$ python3 -q
>>> import numpy as np
>>> np.set_printoptions(suppress=True, linewidth=100)
>>> rnd = lambda a: np.round(a, 3) + 0
>>> m1 = np.load("run8.npy")
>>> m1
array([[-1,  0,  0],
       [ 0,  2,  0],
       [ 0,  0,  1]])
>>> # 3 groups of indices that never mix
>>> vals, vecs = np.linalg.eigh(m1)
>>> x = np.array([0, 4, 3])
>>> vecs * np.abs(vals) @ vecs.T
array([[1., 0., 0.],
       [0., 2., 0.],
       [0., 0., 1.]])
>>> P = np.triu(np.array([[2, -1, -1], [2, -2, 1], [-2, 2, 0]]), 1) + np.eye(3)
>>> out = P @ m1 @ np.linalg.inv(P)
>>> np.linalg.matrix_rank(out)
np.int64(3)
>>> np.poly(out)
array([ 1., -2., -1.,  2.])
>>> out
array([[-1., -3.,  1.],
       [ 0.,  2., -1.],
       [ 0.,  0.,  1.]])
>>> np.trace(out), np.trace(m1)
(np.float64(2.0), np.int64(2))
>>> rng = np.random.default_rng(466)
>>> out = m1 + rng.integers(-2, 3, (3, 1)) @ rng.integers(-2, 3, (1, 3))
>>> out
array([[-1,  0,  0],
       [ 2,  0,  0],
       [ 0,  0,  1]])
>>> np.abs(out - m1).sum(axis=1)
array([0, 4, 0])
>>> out - m1
array([[ 0,  0,  0],
       [ 2, -2,  0],
       [ 0,  0,  0]])
>>> np.linalg.matrix_rank(out - m1, tol=1e-8)
np.int64(1)
>>> data = np.load("x.npy")
>>> data
array([[-2, -9,  2],
       [ 0, -9, -7],
       [ 9,  1,  6],
       [-6, -8,  5]])
>>> Uu, sig, vt = np.linalg.svd(data, full_matrices=False)
>>> rnd(sig)
array([16.376, 10.785,  8.803])
>>> rnd(np.sqrt((sig ** 2).sum())), rnd(np.linalg.norm(data))
(np.float64(21.494), np.float64(21.494))
>>> (sig > 1e-8).sum()
np.int64(3)
>>> rnd(Uu.T @ Uu)
array([[1., 0., 0.],
       [0., 1., 0.],
       [0., 0., 1.]])
>>> K = np.array([[8.0, -10.0, 5.0], [10.0, -19.0, 12.0], [10.0, -24.0, 17.0]])
>>> rnd(np.linalg.det(K[::-1]))
np.float64(30.0)
>>> np.einsum("ij,ji->", K, K)
np.float64(38.0)
>>> rnd(np.linalg.eigvals(K).sum().real)
np.float64(6.0)
>>> np.kron(np.eye(2, dtype=int), K)
array([[  8., -10.,   5.,   0.,  -0.,   0.],
       [ 10., -19.,  12.,   0.,  -0.,   0.],
       [ 10., -24.,  17.,   0.,  -0.,   0.],
       [  0.,  -0.,   0.,   8., -10.,   5.],
       [  0.,  -0.,   0.,  10., -19.,  12.],
       [  0.,  -0.,   0.,  10., -24.,  17.]])
>>> vals, vecs = np.linalg.eig(K)
>>> rnd(np.sort(np.linalg.eigvals(np.linalg.inv(K))))
array([-0.5  ,  0.2  ,  0.333])
>>> rnd(np.prod(vals))
np.float64(-30.0)
>>> rnd(vals)
array([-2.,  3.,  5.])
>>> rnd(np.sort(np.linalg.eigvals(K @ K)))
array([ 4.,  9., 25.])
>>> arr = np.load("layer2.npy")
>>> arr
array([[-4.227, 10.833, -6.797],
       [-3.273, 10.981, -6.259],
       [-4.874, 10.878, -5.33 ],
       [-7.066,  4.903,  0.097],
       [-7.447,  4.621, -1.963],
       [11.025, -9.431, 16.372],
       [-7.024,  5.752, -2.451],
       [13.836, -8.957, 14.183],
       [11.433, -9.152, 14.671],
       [-6.425,  3.479, -0.877],
       [-6.685,  4.815,  1.368],
       [-3.406, 11.255, -5.893]])
>>> Ac = (arr - arr.mean(axis=0)) / arr.std(axis=0)
>>> np.argwhere(np.abs(Ac) > 2)
array([], shape=(0, 2), dtype=int64)
>>> rnd(Ac.std(axis=0))
array([1., 1., 1.])
>>> b = np.linalg.lstsq(np.delete(Ac, 2, axis=1), Ac[:, 2])[0]
>>> np.abs(b).argmax()
np.int64(1)
>>> rnd(b)
array([ 0.141, -0.868])
>>> rnd(1 - np.var(Ac[:, 2] - np.delete(Ac, 2, axis=1) @ b))
np.float64(0.983)
>>> Q, vecs = np.linalg.qr(arr[:, :1])[0], np.linalg.qr(arr[:, 1:])[0]
>>> sig = np.linalg.svd(Q.T @ vecs, compute_uv=False)
>>> rnd(sig)
array([0.878])
>>> rnd(np.degrees(np.arccos(sig.clip(0, 1))))
array([28.588])
>>> (sig > 0.9).sum()
np.int64(0)
>>> rnd(np.linalg.norm(Q @ Q.T - vecs @ vecs.T, 2))
np.float64(1.0)
>>> P = data @ np.linalg.solve(data.T @ data, data.T)
>>> rnd(P @ data[:, 2])
array([ 2., -7.,  6.,  5.])
>>> np.linalg.matrix_rank(np.eye(4) - P)
np.int64(1)
>>> rnd(P)
array([[ 0.413,  0.242,  0.14 ,  0.405],
       [ 0.242,  0.9  , -0.058, -0.167],
       [ 0.14 , -0.058,  0.967, -0.097],
       [ 0.405, -0.167, -0.097,  0.72 ]])
>>> np.trace(P)
np.float64(3.0)
>>> rnd(np.diag(P))
array([0.413, 0.9  , 0.967, 0.72 ])
>>> Uu, sig, vt = np.linalg.svd(P)
>>> np.argmax(sig[:-1] / (sig[1:] + 1e-6)) + 1
np.int64(3)
>>> rnd(sig)
array([1., 1., 1., 0.])
>>> out = Uu[:, :3] @ np.diag(sig[:3]) @ vt[:3]
>>> rnd(np.abs(P - out).max())
np.float64(0.0)
>>> np.linalg.matrix_rank(out)
np.int64(3)
>>> rnd(np.linalg.norm(P - out, 2)), rnd(sig[3])
(np.float64(0.0), np.float64(0.0))
>>> E = np.load("out16.npy")
>>> E
array([[ 0.2  ,  1.   ,  0.3  , -1.2  ],
       [-0.5  ,  0.7  , -0.2  ,  0.1  ],
       [-0.054,  0.203,  0.502, -1.649],
       [-1.6  , -0.8  ,  1.   , -1.6  ]])
>>> x = np.array([-4, -4, 3])
>>> rhs = data @ x
>>> try:
...     np.linalg.solve(data, rhs)
... except np.linalg.LinAlgError as e:
...     print(repr(e))
... 
LinAlgError('Last 2 dimensions of the array must be square')
>>> rnd(np.linalg.pinv(data) @ data)
array([[1., 0., 0.],
       [0., 1., 0.],
       [0., 0., 1.]])
>>> rhs = rhs + 0.05 * rng.normal(size=4)
>>> rnd(rhs)
array([ 49.973,  15.02 , -21.913,  70.984])
>>> b, *_ = np.linalg.lstsq(data, rhs)
>>> [round(float(np.linalg.norm(np.linalg.solve(data.T @ data + lam * np.eye(3), data.T @ rhs))), 2) for lam in (0, 1, 10, 100)]
[6.4, 6.36, 6.02, 4.13]
>>> x = np.array([-1, -1, -5, -5])
>>> rhs = E @ x
>>> rnd(rhs)
array([3.3  , 0.3  , 5.586, 5.4  ])
>>> rnd(np.linalg.solve(E.T, E[3]))
array([0., 0., 0., 1.])
>>> rnd(np.linalg.solve(E, -1 * rhs))
array([1., 1., 5., 5.])
>>> rnd(np.linalg.solve(E, rhs))
array([-1., -1., -5., -5.])
>>> rnd(np.linalg.det(E.T))
np.float64(0.636)
>>> rnd(np.einsum("ij,ji->", E, E))
np.float64(2.61)
>>> np.kron(np.eye(2, dtype=int), E)
array([[ 0.2  ,  1.   ,  0.3  , -1.2  ,  0.   ,  0.   ,  0.   , -0.   ],
       [-0.5  ,  0.7  , -0.2  ,  0.1  , -0.   ,  0.   , -0.   ,  0.   ],
       [-0.054,  0.203,  0.502, -1.649, -0.   ,  0.   ,  0.   , -0.   ],
       [-1.6  , -0.8  ,  1.   , -1.6  , -0.   , -0.   ,  0.   , -0.   ],
       [ 0.   ,  0.   ,  0.   , -0.   ,  0.2  ,  1.   ,  0.3  , -1.2  ],
       [-0.   ,  0.   , -0.   ,  0.   , -0.5  ,  0.7  , -0.2  ,  0.1  ],
       [-0.   ,  0.   ,  0.   , -0.   , -0.054,  0.203,  0.502, -1.649],
       [-0.   , -0.   ,  0.   , -0.   , -1.6  , -0.8  ,  1.   , -1.6  ]])
>>> out = E / np.linalg.norm(E, axis=1, keepdims=True)
>>> gram = out @ out.T
>>> (gram - 2 * np.eye(4)).round(6).argmax(axis=1)
array([2, 0, 0, 2])
>>> rnd(np.degrees(np.arccos(np.clip(gram[1, 3], -1, 1))))
np.float64(92.977)
>>> (np.abs(gram) > 0.9).astype(int)
array([[1, 0, 0, 0],
       [0, 1, 0, 0],
       [0, 0, 1, 0],
       [0, 0, 0, 1]])
>>> rnd(gram)
array([[ 1.   ,  0.295,  0.834,  0.264],
       [ 0.295,  1.   , -0.062, -0.052],
       [ 0.834, -0.062,  1.   ,  0.679],
       [ 0.264, -0.052,  0.679,  1.   ]])
>>> rnd(gram[1])
array([ 0.295,  1.   , -0.062, -0.052])
